>>> import numpy as np
>>> np.set_printoptions(precision=2, suppress=True, linewidth=100, sign=" ")
>>> M = np.array([[-1, 0, 1], [2, 3, 4], [5, 6, 7], [8, 9, 10]])
>>> M
array([[-1,  0,  1],
       [ 2,  3,  4],
       [ 5,  6,  7],
       [ 8,  9, 10]])
>>> other = np.array([[0, 1], [2, 2], [2, 1]])
>>> np.einsum("ik,kj->ij", M, other)
array([[  2,   0],
       [ 14,  12],
       [ 26,  24],
       [ 38,  36]])
>>> np.einsum("ik,kj->ji", M, other)
array([[  2,  14,  26,  38],
       [  0,  12,  24,  36]])
>>> other.T @ M.T
array([[  2,  14,  26,  38],
       [  0,  12,  24,  36]])
>>> np.linalg.matrix_rank(M @ other)
np.int64(2)
>>> M @ other
array([[  2,   0],
       [ 14,  12],
       [ 26,  24],
       [ 38,  36]])
>>> np.einsum("ij,ij->i", M, M)
array([   2,   29,  110,  245])
>>> np.vstack([M, other.T]).shape
(6, 3)
>>> r0, r1 = M[3], M[2]
>>> r0 @ r0
np.int64(245)
>>> r0 @ r1
np.int64(164)
>>> p = (r0 @ r1) / (r0 @ r0) * r0
>>> round((r1 - p) @ r0, 2)
np.float64(-0.0)
>>> np.outer(r0, r1)
array([[ 40,  48,  56],
       [ 45,  54,  63],
       [ 50,  60,  70]])
>>> p
array([ 5.36,  6.02,  6.69])
>>> r1 - p
array([-0.36, -0.02,  0.31])
>>> U, sv, Vt = np.linalg.svd(M)
>>> evecs = Vt[:(sv > 1e-8).sum()]
>>> rng = np.random.default_rng(10)
>>> x = M[0] + 5 * M[1] + rng.integers(2) * np.eye(3)[1]
>>> x
array([  9.,  16.,  21.])
>>> evecs.T @ evecs
array([[ 0.83,  0.33, -0.17],
       [ 0.33,  0.33,  0.33],
       [-0.17,  0.33,  0.83]])
>>> np.diag(evecs.T @ evecs)
array([ 0.83,  0.33,  0.83])
>>> J = np.load("case18.npy")
>>> J
array([[ 0.5 ,  0.  ,  0.  ,  0.  ,  0.  ,  0.  ,  0.  ,  0.5 ],
       [ 0.  ,  0.5 ,  0.  ,  0.  ,  0.  ,  0.25,  0.25,  0.  ],
       [ 0.  ,  0.  ,  0.5 ,  0.  ,  0.  ,  0.  ,  0.5 ,  0.  ],
       [ 0.  ,  0.  ,  0.  ,  1.  ,  0.  ,  0.  ,  0.  ,  0.  ],
       [ 0.33,  0.  ,  0.33,  0.  ,  0.33,  0.  ,  0.  ,  0.  ],
       [ 0.  ,  0.25,  0.25,  0.  ,  0.  ,  0.5 ,  0.  ,  0.  ],
       [ 0.  ,  0.  ,  0.  ,  0.25,  0.25,  0.  ,  0.25,  0.25],
       [ 0.25,  0.  ,  0.  ,  0.  ,  0.  ,  0.  ,  0.25,  0.5 ]])
>>> other = J + rng.integers(-2, 3, (8, 7)) @ rng.integers(-2, 3, (7, 8))
>>> other
array([[ -3.5 ,  -4.  ,  -1.  ,  -4.  ,  -7.  ,  -5.  ,  -7.  ,   5.5 ],
       [ -1.  ,   8.5 ,   0.  ,   8.  ,  -1.  ,  -2.75,   1.25,   2.  ],
       [ -3.  ,   6.  ,   6.5 ,  -2.  ,   3.  ,  -1.  ,   1.5 ,   0.  ],
       [  3.  ,   0.  ,  -2.  ,   5.  ,   7.  ,   6.  ,   6.  ,   1.  ],
       [ -1.67,   2.  ,  -1.67,  -5.  ,  -5.67, -10.  ,   5.  ,   5.  ],
       [  2.  ,  -2.75,   2.25,  -3.  ,   4.  ,  -0.5 ,  -2.  ,  -3.  ],
       [ -3.  ,   4.  ,   4.  ,   2.25,  -0.75,   2.  ,  -3.75,   1.25],
       [ -7.75,  -2.  ,  -7.  ,   1.  ,  -5.  ,   1.  ,   0.25,   7.5 ]])
>>> other - J
array([[ -4.,  -4.,  -1.,  -4.,  -7.,  -5.,  -7.,   5.],
       [ -1.,   8.,   0.,   8.,  -1.,  -3.,   1.,   2.],
       [ -3.,   6.,   6.,  -2.,   3.,  -1.,   1.,   0.],
       [  3.,   0.,  -2.,   4.,   7.,   6.,   6.,   1.],
       [ -2.,   2.,  -2.,  -5.,  -6., -10.,   5.,   5.],
       [  2.,  -3.,   2.,  -3.,   4.,  -1.,  -2.,  -3.],
       [ -3.,   4.,   4.,   2.,  -1.,   2.,  -4.,   1.],
       [ -8.,  -2.,  -7.,   1.,  -5.,   1.,   0.,   7.]])
>>> np.round(np.linalg.svd(other - J, compute_uv=False), 2) + 0
array([ 21.96,  15.17,  13.9 ,  12.03,   7.52,   3.62,   2.67,   0.  ])
